$ python -q
>>> import numpy as np
>>> import numpy.linalg as la
>>> np.set_printoptions(suppress=True, linewidth=200)
>>> def tidy(a):
...     return np.round(a, 3) + 0
... 
>>> arr = np.loadtxt("case1.csv", delimiter=",")
>>> print(arr)
[[ -2.   5.  -2.  -2.]
 [ -7.   3.  -3.   3.]
 [ -9.   6.  -4.   6.]
 [-12.   2.  -9.   3.]
 [-12.   5.  -4.  -1.]
 [-13.   6.  -4.   4.]
 [ -8.   9.   0.   3.]
 [ -4.   6.  -4.  -1.]
 [ -2.   2.  -5.  -2.]
 [  2.  -2. -10.  -1.]
 [  1.   2. -13.   4.]
 [  4.  -2. -14.   6.]
 [  2.  -5. -14.   1.]
 [  1.  -4.  -9.   5.]
 [ -4.  -7. -14.   4.]
 [ -7. -10. -14.  -1.]
 [ -7. -13. -10.   3.]
 [ -4.  -8.  -6.  -2.]
 [  1.  -3.  -1.  -5.]
 [  3.   1.  -1.  -3.]
 [  7.   6.  -6.   0.]
 [  5.  11.  -9.   0.]
 [ 10.  12.  -6.  -5.]
 [  8.  14. -10.  -8.]
 [  4.  13. -14.  -8.]
 [  3.  16.  -9. -11.]
 [ -1.  21.  -4. -15.]
 [ -2.  22.  -5. -14.]
 [ -4.  19.  -4. -13.]
 [ -1.  16.   0.  -8.]
 [  1.  19.  -5. -10.]
 [ -2.  22.  -9.  -7.]
 [ -6.  26.  -6.  -8.]
 [ -9.  21.  -4.  -4.]
 [-11.  23.   1.  -3.]
 [ -7.  26.   0.  -8.]
 [ -7.  22.   2.  -3.]]
>>> w1 = np.array([[-2, 2, 2], [3, -3, 3], [-1, 1, 0], [-3, 1, -3]])
>>> beta = np.array([8, 3, 6])
>>> H = np.maximum(arr @ w1 + beta, 0)
>>> print(la.matrix_rank(H))
3
>>> print((H > 0).astype(int))
[[1 0 1]
 [1 0 0]
 [1 0 0]
 [1 0 0]
 [1 0 0]
 [1 0 0]
 [1 0 1]
 [1 0 1]
 [1 0 1]
 [1 1 1]
 [1 0 1]
 [0 1 0]
 [0 1 0]
 [0 1 0]
 [0 1 0]
 [1 1 0]
 [0 1 0]
 [1 1 0]
 [1 1 1]
 [1 1 1]
 [1 0 1]
 [1 0 1]
 [1 0 1]
 [1 0 1]
 [1 0 1]
 [1 0 1]
 [1 0 1]
 [1 0 1]
 [1 0 1]
 [1 0 1]
 [1 0 1]
 [1 0 1]
 [1 0 1]
 [1 0 1]
 [1 0 1]
 [1 0 1]
 [1 0 1]]
>>> print(H)
[[ 35.   0.  23.]
 [ 25.   0.   0.]
 [ 30.   0.   0.]
 [ 38.   0.   0.]
 [ 54.   0.   0.]
 [ 44.   0.   0.]
 [ 42.   0.   8.]
 [ 41.   0.  19.]
 [ 29.   0.  14.]
 [ 11.   2.   7.]
 [ 13.   0.   2.]
 [  0.   9.   0.]
 [  0.   9.   0.]
 [  0.  13.   0.]
 [  0.   6.   0.]
 [  9.   4.   0.]
 [  0.  21.   0.]
 [  4.  11.   0.]
 [ 13.   8.  14.]
 [ 15.   2.  24.]
 [ 18.   0.  38.]
 [ 40.   0.  49.]
 [ 45.   0.  77.]
 [ 68.   0.  88.]
 [ 77.   0.  77.]
 [ 92.   0.  93.]
 [122.   0. 112.]
 [125.   0. 110.]
 [116.   0.  94.]
 [ 82.   0.  76.]
 [ 98.   0.  95.]
 [108.   0.  89.]
 [128.   0.  96.]
 [105.   0.  63.]
 [107.   0.  62.]
 [124.   0.  94.]
 [ 95.   0.  67.]]
>>> basis = np.array([[-1, -3, -3], [-2, 2, 3], [0, -1, -1]])
>>> print((H @ basis).round(6).argmax(axis=1))
[0 0 0 0 0 0 0 0 0 0 0 2 2 2 2 2 2 2 0 0 0 0 0 0 0 0 0 0 0 0 0 0 0 0 0 0 0]
>>> print(H @ basis)
[[ -35. -128. -128.]
 [ -25.  -75.  -75.]
 [ -30.  -90.  -90.]
 [ -38. -114. -114.]
 [ -54. -162. -162.]
 [ -44. -132. -132.]
 [ -42. -134. -134.]
 [ -41. -142. -142.]
 [ -29. -101. -101.]
 [ -15.  -36.  -34.]
 [ -13.  -41.  -41.]
 [ -18.   18.   27.]
 [ -18.   18.   27.]
 [ -26.   26.   39.]
 [ -12.   12.   18.]
 [ -17.  -19.  -15.]
 [ -42.   42.   63.]
 [ -26.   10.   21.]
 [ -29.  -37.  -29.]
 [ -19.  -65.  -63.]
 [ -18.  -92.  -92.]
 [ -40. -169. -169.]
 [ -45. -212. -212.]
 [ -68. -292. -292.]
 [ -77. -308. -308.]
 [ -92. -369. -369.]
 [-122. -478. -478.]
 [-125. -485. -485.]
 [-116. -442. -442.]
 [ -82. -322. -322.]
 [ -98. -389. -389.]
 [-108. -413. -413.]
 [-128. -480. -480.]
 [-105. -378. -378.]
 [-107. -383. -383.]
 [-124. -466. -466.]
 [ -95. -352. -352.]]
>>> Xs = (H - H.mean(axis=0)) / H.std(axis=0)
>>> print(np.argwhere(np.abs(Xs) > 2))
[[13  1]
 [16  1]]
>>> beta = la.lstsq(np.delete(Xs, 2, axis=1), Xs[:, 2])[0]
>>> print(np.abs(beta).argmax())
0
>>> print(tidy(beta))
[0.93  0.063]
>>> m1 = np.load("test7.npy")
>>> print(m1)
[[ 0. -1. -2. -2.  1.  0.  0.  1.  0.]
 [ 0. -2.  2.  1. -2.  1.  1. -2. -3.]
 [ 0.  1. -2.  1.  0.  0.  2.  0.  1.]
 [ 1.  0.  2.  0.  2.  2.  0. -1. -3.]
 [ 1. -1.  2.  0. -1.  2. -3. -1. -3.]
 [ 0. -2.  1. -2.  2. -2. -2. -1. -1.]
 [ 0.  0.  0.  0.  0.  0.  2.  0.  2.]
 [ 0.  0.  0.  0.  0.  0.  2.  0.  0.]
 [ 0.  0.  0.  0.  0.  0.  1. -2. -2.]]
>>> A2 = la.inv(m1)
>>> print(tidy(la.det(m1) * A2))
[[  288.   416.  -800.   272.  -960.  -480.    64. -1548.   312.]
 [  120.   288.   240.    56.   -56.   144.    84.  -258.  -300.]
 [  128.    32.   256.   -32.    32.    16.   -48.  -172.    24.]
 [  136.  -224.  -416.  -120.   120.  -112.   164.   258.   348.]
 [  -40.   -96.   -80.  -248.   248.   -48.   -28.   430.   100.]
 [ -232.  -144.   224.  -200.   200.   272.  -300.   774.  -108.]
 [    0.     0.     0.     0.     0.     0.     0.  -344.     0.]
 [    0.     0.     0.     0.     0.     0.   344.  -516.   344.]
 [    0.     0.     0.     0.     0.     0.  -344.   344.     0.]]
>>> print(tidy(la.cond(m1)))
31.009
>>> print((np.abs(A2) > 1e-9).astype(int))
[[1 1 1 1 1 1 1 1 1]
 [1 1 1 1 1 1 1 1 1]
 [1 1 1 1 1 1 1 1 1]
 [1 1 1 1 1 1 1 1 1]
 [1 1 1 1 1 1 1 1 1]
 [1 1 1 1 1 1 1 1 1]
 [0 0 0 0 0 0 0 1 0]
 [0 0 0 0 0 0 1 1 1]
 [0 0 0 0 0 0 1 1 0]]
>>> print(tidy(la.slogdet(m1)[0]))
-1.0
>>> print(np.allclose(A2, m1.T))
False
>>> print(m1 - m1[0])
[[ 0.  0.  0.  0.  0.  0.  0.  0.  0.]
 [ 0. -1.  4.  3. -3.  1.  1. -3. -3.]
 [ 0.  2.  0.  3. -1.  0.  2. -1.  1.]
 [ 1.  1.  4.  2.  1.  2.  0. -2. -3.]
 [ 1.  0.  4.  2. -2.  2. -3. -2. -3.]
 [ 0. -1.  3.  0.  1. -2. -2. -2. -1.]
 [ 0.  1.  2.  2. -1.  0.  2. -1.  2.]
 [ 0.  1.  2.  2. -1.  0.  2. -1.  0.]
 [ 0.  1.  2.  2. -1.  0.  1. -3. -2.]]
>>> X = np.loadtxt("out0.csv", delimiter=",")
>>> print(X)
[[-0.8    1.4   -0.8   -2.547 -1.9   -0.6   -0.8  ]
 [-1.8    1.5   -1.1   -0.774 -1.4    0.2   -0.3  ]
 [-0.1    1.1   -0.6    0.006 -0.5   -0.9    0.   ]
 [ 0.5    1.     0.5    2.148  0.2   -0.2    0.7  ]
 [-0.2    0.     0.2    0.574 -0.5   -0.6    0.2  ]
 [-1.6   -0.8    0.     4.344  0.7    0.2    1.5  ]
 [ 1.5    1.3    0.3    7.234 -0.4    0.5    2.4  ]
 [-0.3    0.2   -2.4   -4.037  2.3   -0.8   -1.4  ]
 [ 0.4   -0.7   -0.7    2.09   0.3    0.9    0.7  ]
 [ 0.3   -1.     1.    -0.607 -1.8   -1.    -0.2  ]
 [-0.4   -0.4    0.8   -2.68  -0.8    2.3   -0.9  ]
 [-0.4    0.6   -0.3    4.721 -0.1    1.8    1.5  ]
 [ 1.     0.7    0.6    1.112  0.7   -0.7    0.3  ]
 [-2.5   -0.4    0.5   -2.059 -2.3   -1.8   -0.7  ]
 [ 2.2    2.    -1.2    2.783 -0.3    0.8    0.9  ]
 [ 0.1    0.6    0.    -3.663  0.2   -1.8   -1.2  ]
 [ 1.1   -0.3    0.5    1.279  0.5    0.2    0.4  ]
 [-1.2   -1.     0.9   -2.988  1.3    0.5   -1.   ]
 [ 1.4   -0.8   -0.9    5.037 -2.6    0.2    1.7  ]
 [ 0.8   -0.7    0.3    3.382  1.     1.     1.1  ]
 [ 0.8    0.6    1.1    1.267  0.    -0.2    0.4  ]
 [-1.8    1.1   -0.1   -3.336 -0.3    2.3   -1.1  ]
 [-0.2   -0.3    1.     4.141 -0.8   -0.9    1.4  ]
 [-0.1    0.8    0.8    2.352  0.    -1.8    0.8  ]
 [ 2.1    0.4   -0.2    0.428 -1.3   -1.     0.1  ]
 [ 0.1   -0.7   -3.5    5.478 -0.3    0.2    1.8  ]
 [ 1.2   -0.8    0.8    4.818 -3.3   -0.2    1.6  ]
 [-1.3    0.5   -0.9   -2.594 -0.4   -0.4   -0.8  ]]
>>> z = X[:, 6] > np.median(X[:, 6])
>>> u = X[z].mean(axis=0) - X[~z].mean(axis=0)
>>> print(z.astype(int))
[0 0 0 1 0 1 1 0 1 0 0 1 0 0 1 0 1 0 1 1 1 0 1 1 0 1 1 0]
>>> print(tidy(u))
[ 1.043 -0.25   0.057  5.303  0.114  0.486  1.764]
